>>> import numpy as np
>>> import numpy.linalg as la
>>> np.set_printoptions(suppress=True, linewidth=200)
>>> u = np.array([-1, 3, -3, -2]) + 0.5
>>> J = np.eye(4) - 2 * np.outer(u, u) / (u @ u)
>>> J.round(3)
array([[ 0.976,  0.167, -0.119, -0.071],
       [ 0.167, -0.167,  0.833,  0.5  ],
       [-0.119,  0.833,  0.405, -0.357],
       [-0.071,  0.5  , -0.357,  0.786]])
>>> ev, vecs = la.eigh(J)
>>> np.round(la.eigvalsh(J @ J), 3)
array([1., 1., 1., 1.])
>>> (ev > 1e-8).sum(), (ev < -1e-8).sum()
(np.int64(3), np.int64(1))
>>> np.round(vecs.T @ vecs, 3) + 0
array([[1., 0., 0., 0.],
       [0., 1., 0., 0.],
       [0., 0., 1., 0.],
       [0., 0., 0., 1.]])
>>> u = np.array([2, 3, 0, -1])
>>> Y = J + np.outer(u, np.eye(4)[1])
>>> la.matrix_rank(la.inv(Y) - la.inv(J), tol=1e-8)
np.int64(1)
>>> Y.round(3)
array([[ 0.976,  2.167, -0.119, -0.071],
       [ 0.167,  2.833,  0.833,  0.5  ],
       [-0.119,  0.833,  0.405, -0.357],
       [-0.071, -0.5  , -0.357,  0.786]])
>>> round(float(la.norm(J[2], 1)), 3), round(float(la.norm(J[2], np.inf)), 3)
(1.714, 0.833)
>>> round(float(la.norm(J, "nuc")), 3)
4.0
>>> np.round(la.norm(J[2] - J[1]), 3)
np.float64(1.414)
>>> np.round(la.norm(J, axis=1), 3)
array([1., 1., 1., 1.])
>>> rng = np.random.default_rng(371037)
>>> t = np.sort(rng.uniform(-2, 2, 31))
>>> feats = np.c_[t, t ** 2, t ** 3] @ np.array([[-2, -3, 2, -2, -4], [-5, -3, -2, -3, 2], [-1, -4, 5, -3, -4]])
>>> feats.round(3)
array([[ -7.111,  20.766, -42.493,  12.531,  39.822],
       [ -6.178,  16.259, -34.081,   9.584,  32.525],
       [ -4.641,  10.482, -22.841,   5.892,  22.638],
       [ -4.523,  10.108, -22.089,   5.658,  21.969],
       [ -2.76 ,   5.498, -12.399,   2.855,  13.19 ],
       [ -2.718,   5.408, -12.201,   2.803,  13.005],
       [ -0.945,   2.325,  -4.926,   1.115,   6.008],
       [ -0.764,   2.078,  -4.293,   0.995,   5.358],
       [ -0.381,   1.58 ,  -2.99 ,   0.766,   3.973],
       [ -0.278,   1.449,  -2.644,   0.709,   3.591],
       [ -0.276,   1.446,  -2.638,   0.708,   3.584],
       [  0.185,   0.372,  -0.333,   0.23 ,   0.61 ],
       [  0.171,   0.328,  -0.283,   0.205,   0.524],
       [  0.169,   0.322,  -0.276,   0.201,   0.513],
       [  0.053,   0.083,  -0.059,   0.055,   0.116],
       [ -0.158,  -0.217,   0.127,  -0.149,  -0.262],
       [ -0.16 ,  -0.22 ,   0.129,  -0.151,  -0.265],
       [ -0.312,  -0.408,   0.219,  -0.287,  -0.457],
       [ -0.381,  -0.49 ,   0.254,  -0.347,  -0.532],
       [ -0.73 ,  -0.889,   0.412,  -0.649,  -0.857],
       [ -4.24 ,  -5.001,   2.164,  -3.947,  -3.224],
       [ -5.312,  -6.368,   2.88 ,  -5.056,  -3.968],
       [ -7.348,  -9.094,   4.446,  -7.267,  -5.485],
       [ -7.998,  -9.997,   4.998,  -7.997,  -5.998],
       [-10.753, -13.974,   7.577, -11.212,  -8.319],
       [-14.989, -20.491,  12.184, -16.458, -12.302],
       [-17.377, -24.344,  15.065, -19.549, -14.74 ],
       [-19.873, -28.489,  18.266, -22.868, -17.419],
       [-22.157, -32.376,  21.345, -25.974, -19.977],
       [-22.611, -33.16 ,  21.974, -26.6  , -20.498],
       [-22.912, -33.68 ,  22.393, -27.015, -20.844]])
>>> U, sigma, VT = la.svd(feats)
>>> sigma.round(3) + 0
array([149.764,  60.539,   3.564,   0.   ,   0.   ])
>>> Y = U[:, :3] @ np.diag(sigma[:3]) @ VT[:3]
>>> la.matrix_rank(feats, rtol=0.05)
np.int64(2)
>>> np.round(la.norm(feats - Y) / la.norm(feats), 3)
np.float64(0.0)
>>> U, sigma, VT = la.svd(feats)
>>> vecs = VT[:(sigma > 1e-8).sum()]
>>> x = feats[26] + 5 * feats[28] + rng.integers(2) * np.eye(5)[3]
>>> x.round(3)
array([-128.16 , -186.222,  121.789, -148.418, -114.623])
>>> np.allclose(vecs.T @ vecs @ x, x)
False
>>> np.round(np.diag(vecs.T @ vecs), 3)
array([0.57 , 0.37 , 0.762, 0.322, 0.977])
>>> la.matrix_rank(np.vstack([feats, x]))
np.int64(4)
>>> W2 = feats[[14, 25]].astype(float)
>>> for _ in range(3):
...     labels = la.norm(feats[:, None] - W2, axis=-1).argmin(axis=1)
...     W2 = np.array([feats[labels == j].mean(axis=0) for j in range(2)])
... 
>>> labels
array([0, 0, 0, 0, 0, 0, 0, 0, 0, 0, 0, 0, 0, 0, 0, 0, 0, 0, 0, 0, 0, 0, 0, 0, 1, 1, 1, 1, 1, 1, 1])
>>> np.bincount(labels)
array([24,  7])
>>> np.abs(W2[1] - W2[0]).argmax()
np.int64(1)
>>> np.round(W2[1] - W2[0], 3)
array([-16.308, -28.554,  23.177, -22.151, -22.399])
>>> rank = la.matrix_rank(feats)
>>> rank
np.int64(3)
>>> N = la.svd(feats)[2][rank:].T
>>> N.shape
(5, 2)
>>> la.matrix_rank(feats.T @ feats), la.matrix_rank(feats @ feats.T)
(np.int64(3), np.int64(3))
>>> [int(la.matrix_rank(np.delete(feats, i, axis=0))) for i in range(31)]
[3, 3, 3, 3, 3, 3, 3, 3, 3, 3, 3, 3, 3, 3, 3, 3, 3, 3, 3, 3, 3, 3, 3, 3, 3, 3, 3, 3, 3, 3, 3]
>>> np.allclose(feats @ N, 0)
True
>>> m1 = np.loadtxt("m.csv", delimiter=",")
>>> m1
array([[  3.519,  -0.01 ,  -0.009,   0.354,   0.254],
       [  3.8  ,   0.006,  -0.057,  -1.485,  -0.274],
       [  6.399,  -0.003,   0.022,  -1.884,   0.307],
       [ -7.181,  -0.01 ,   0.033,  -0.452,  -0.047],
       [ -1.035,   0.002,  -0.003,   1.462,  -0.06 ],
       [ -7.256,   0.011,   0.   ,  -0.68 ,   0.058],
       [  5.355,  -0.017,   0.08 ,   2.538,   0.035],
       [  3.941,  -0.002,   0.005,   1.298,  -0.032],
       [ -2.146,  -0.009,   0.009,   1.132,  -0.041],
       [  2.531,   0.002,  -0.001,   1.131,  -0.213],
       [  3.049,   0.013,   0.003,   0.892,   0.447],
       [ -5.252,  -0.01 ,   0.009,  -0.88 ,  -0.306],
       [  0.808,  -0.002,   0.032,   2.151,   0.049],
       [ -5.037,  -0.001,  -0.052,  -2.115,   0.17 ],
       [ -0.441,  -0.01 ,  -0.051,  -0.105,  -0.123],
       [-11.905,  -0.007,  -0.055,   0.095,   0.321],
       [ -0.756,   0.   ,  -0.03 ,  -0.71 ,  -0.216],
       [  3.264,   0.015,  -0.054,  -0.955,   0.191],
       [  0.515,   0.001,   0.005,  -2.082,  -0.253],
       [ -4.471,  -0.002,  -0.002,  -0.896,  -0.039],
       [ -3.426,   0.006,   0.035,  -0.727,  -0.37 ],
       [ -1.19 ,   0.001,   0.049,  -1.77 ,   0.148],
       [ -3.074,   0.009,   0.031,   0.377,   0.143],
       [ -0.267,  -0.005,   0.006,  -0.593,  -0.032],
       [-12.767,   0.007,  -0.007,   0.161,  -0.133],
       [  9.313,   0.008,  -0.094,  -1.464,   0.07 ],
       [ -8.925,   0.006,   0.005,   0.749,   0.069],
       [  0.495,   0.013,  -0.004,   0.062,   0.316],
       [ -2.512,   0.01 ,  -0.018,   0.805,  -0.089],
       [  7.781,  -0.014,  -0.041,  -0.541,   0.067],
       [ -1.937,  -0.003,   0.08 ,  -1.039,   0.023]])
>>> cen = m1 - m1.mean(axis=0)
>>> U, sigma, VT = la.svd(cen, full_matrices=False)
>>> sigma.round(3)
array([29.338,  6.684,  1.082,  0.204,  0.044])
>>> np.abs(VT[0]).argmax()
np.int64(0)
>>> np.round(np.abs(VT[-1]), 3) + 0
array([0.   , 0.999, 0.046, 0.001, 0.007])
>>> np.round(VT[0] * np.sign(VT[0, np.abs(VT[0]).argmax()]), 3) + 0
array([ 1.   ,  0.   , -0.001,  0.001,  0.005])
>>> X = np.load("arr.npy")
>>> X
array([[ 0.1  ,  0.6  ,  3.199,  1.9  , -0.6  ,  0.4  ,  0.8  ],
       [-0.5  ,  0.4  ,  1.994, -1.5  , -0.5  , -0.4  ,  0.5  ],
       [-0.3  ,  1.   ,  2.795, -0.8  , -0.4  , -0.7  ,  0.7  ],
       [-2.   , -2.7  ,  4.835, -0.6  ,  0.3  ,  0.8  ,  1.2  ],
       [ 0.5  ,  0.3  ,  0.804,  2.   , -2.1  , -1.1  ,  0.2  ],
       [ 0.1  ,  0.4  ,  2.786, -0.3  , -0.8  ,  0.6  ,  0.7  ],
       [-0.5  , -0.6  , -0.788,  1.1  ,  0.   , -0.5  , -0.2  ],
       [ 0.2  ,  1.8  ,  3.615,  0.4  , -1.1  ,  0.2  ,  0.9  ],
       [ 0.8  ,  0.7  , -3.61 ,  0.7  ,  0.2  ,  0.4  , -0.9  ],
       [ 0.3  ,  0.4  , -1.967, -1.5  ,  0.8  , -1.2  , -0.5  ],
       [ 1.1  , -0.6  , -6.393,  1.7  , -0.3  ,  0.2  , -1.6  ],
       [ 1.9  ,  0.3  , -0.819, -0.9  ,  2.1  ,  0.6  , -0.2  ],
       [-0.1  ,  0.3  ,  7.209, -0.7  ,  0.7  , -1.   ,  1.8  ],
       [ 1.   ,  0.5  ,  6.379, -1.4  , -0.9  , -0.3  ,  1.6  ],
       [ 0.3  , -0.2  , -5.177,  1.7  , -1.4  ,  0.5  , -1.3  ],
       [-1.2  ,  0.2  ,  5.184, -1.1  , -2.   , -0.4  ,  1.3  ],
       [-0.1  , -0.2  ,  1.985,  2.2  ,  0.3  , -1.4  ,  0.5  ],
       [ 1.   ,  2.2  , -0.8  , -1.   , -1.4  , -0.1  , -0.2  ],
       [ 1.   , -1.2  , -2.398,  0.4  , -0.6  ,  1.3  , -0.6  ],
       [ 0.4  ,  0.2  , -1.227, -1.3  ,  2.   ,  0.1  , -0.3  ],
       [ 1.4  , -0.3  ,  7.235,  2.3  ,  0.5  ,  0.6  ,  1.8  ],
       [ 0.   , -0.5  ,  4.768, -2.6  , -1.7  , -0.4  ,  1.2  ],
       [-1.   , -0.1  ,  4.401,  1.   ,  0.6  ,  0.   ,  1.1  ],
       [-0.1  , -0.8  , -3.223,  0.5  ,  1.   , -0.8  , -0.8  ],
       [ 1.1  ,  0.5  ,  7.599,  1.8  , -0.8  ,  2.   ,  1.9  ]])
>>> W2 = X[[1, 22]].astype(float)
>>> for _ in range(4):
...     labels = la.norm(X[:, None] - W2, axis=-1).argmin(axis=1)
...     W2 = np.array([X[labels == j].mean(axis=0) for j in range(2)])
... 
>>> labels
array([1, 1, 1, 1, 0, 1, 0, 1, 0, 0, 0, 0, 1, 1, 0, 1, 1, 0, 0, 0, 1, 1, 1, 0, 1])
>>> np.abs(W2[1] - W2[0]).argmax()
np.int64(2)
>>> cen = X - X.mean(axis=0)
>>> vecs = la.svd(cen)[2][:6]
>>> Y = cen - cen @ vecs.T @ vecs
>>> np.round(Y.std(axis=0), 3) + 0
array([0.   , 0.   , 0.001, 0.   , 0.   , 0.   , 0.004])
>>> np.round((cen @ vecs.T).std(axis=0), 3)
array([4.075, 1.42 , 1.132, 1.008, 0.811, 0.499])
>>> np.round(np.diag(vecs.T @ vecs), 3)
array([1.   , 1.   , 0.941, 1.   , 1.   , 1.   , 0.059])
>>> np.round(np.cov(cen @ vecs.T, rowvar=False), 3) + 0
array([[17.301,  0.   ,  0.   ,  0.   ,  0.   ,  0.   ],
       [ 0.   ,  2.101,  0.   ,  0.   ,  0.   ,  0.   ],
       [ 0.   ,  0.   ,  1.335,  0.   ,  0.   ,  0.   ],
       [ 0.   ,  0.   ,  0.   ,  1.059,  0.   ,  0.   ],
       [ 0.   ,  0.   ,  0.   ,  0.   ,  0.685,  0.   ],
       [ 0.   ,  0.   ,  0.   ,  0.   ,  0.   ,  0.259]])
>>> data = np.loadtxt("run14.csv", delimiter=",")
>>> data
array([[-1.969,  7.904,  0.675, -2.695,  5.093],
       [ 1.273,  0.705,  1.574, -8.763,  4.315],
       [ 3.709,  1.944,  4.198, -7.984, -1.041],
       [-8.872,  3.842, -1.118,  0.834,  2.142],
       [ 1.084, -5.531, -8.177,  0.472,  1.071],
       [-2.721,  1.143, -0.918, -1.221, -9.432],
       [ 5.684, -6.412,  4.838, -1.74 , -0.378],
       [-8.352, -1.545, -2.043,  0.445, -4.846],
       [-6.782,  3.918, -5.247, -3.244, -0.774],
       [ 5.813, -1.448, -1.034, -7.702,  1.929],
       [ 4.984,  4.728, -5.14 ,  1.85 , -4.792],
       [-8.655, -0.674, -3.041,  3.909,  0.331],
       [ 2.604, -2.832,  4.879, -7.83 , -0.277],
       [-4.702, -3.527,  1.009, -1.913,  7.796],
       [-2.056, -5.527,  2.199,  0.287,  7.766],
       [ 0.968, -4.023, -5.651,  0.042,  7.138],
       [-0.293,  5.271,  7.549, -3.84 , -0.632],
       [-2.184,  3.4  ,  3.919,  4.848,  6.694],
       [-0.163,  6.432, -4.645, -1.499, -5.898],
       [ 2.886, -3.704, -8.537, -2.241,  0.217],
       [-1.991,  0.615,  6.776, -3.321, -6.222],
       [ 6.563, -3.413,  0.193, -0.52 , -6.706],
       [ 2.646, -8.039,  1.625,  4.887, -1.356],
       [-1.488, -3.372,  9.27 ,  0.671, -0.141],
       [ 5.686,  4.478,  3.073,  2.698,  5.559],
       [ 4.294, -4.487,  5.438, -2.553,  5.034],
       [ 8.008, -1.772, -1.419, -2.141, -5.112],
       [-1.921, -4.388,  4.6  , -6.539,  3.625],
       [-3.038,  4.871, -1.156, -4.125, -6.978],
       [ 3.952, -5.044,  6.239,  4.188,  1.575],
       [-6.729,  2.022, -5.544,  4.444,  0.385]])
>>> cen = data - data.mean(axis=0)
>>> vecs = la.svd(cen)[2][:3]
>>> Y = cen - cen @ vecs.T @ vecs
>>> round(float(la.norm(Y) / la.norm(cen)), 3)
0.498
>>> la.norm(Y, axis=1).round(6).argmax()
np.int64(24)
>>> np.round(np.diag(vecs.T @ vecs), 3)
array([0.698, 0.537, 0.771, 0.255, 0.739])
>>> np.round(np.cov(cen @ vecs.T, rowvar=False), 3) + 0
array([[31.538,  0.   ,  0.   ],
       [ 0.   , 24.639,  0.   ],
       [ 0.   ,  0.   , 19.867]])
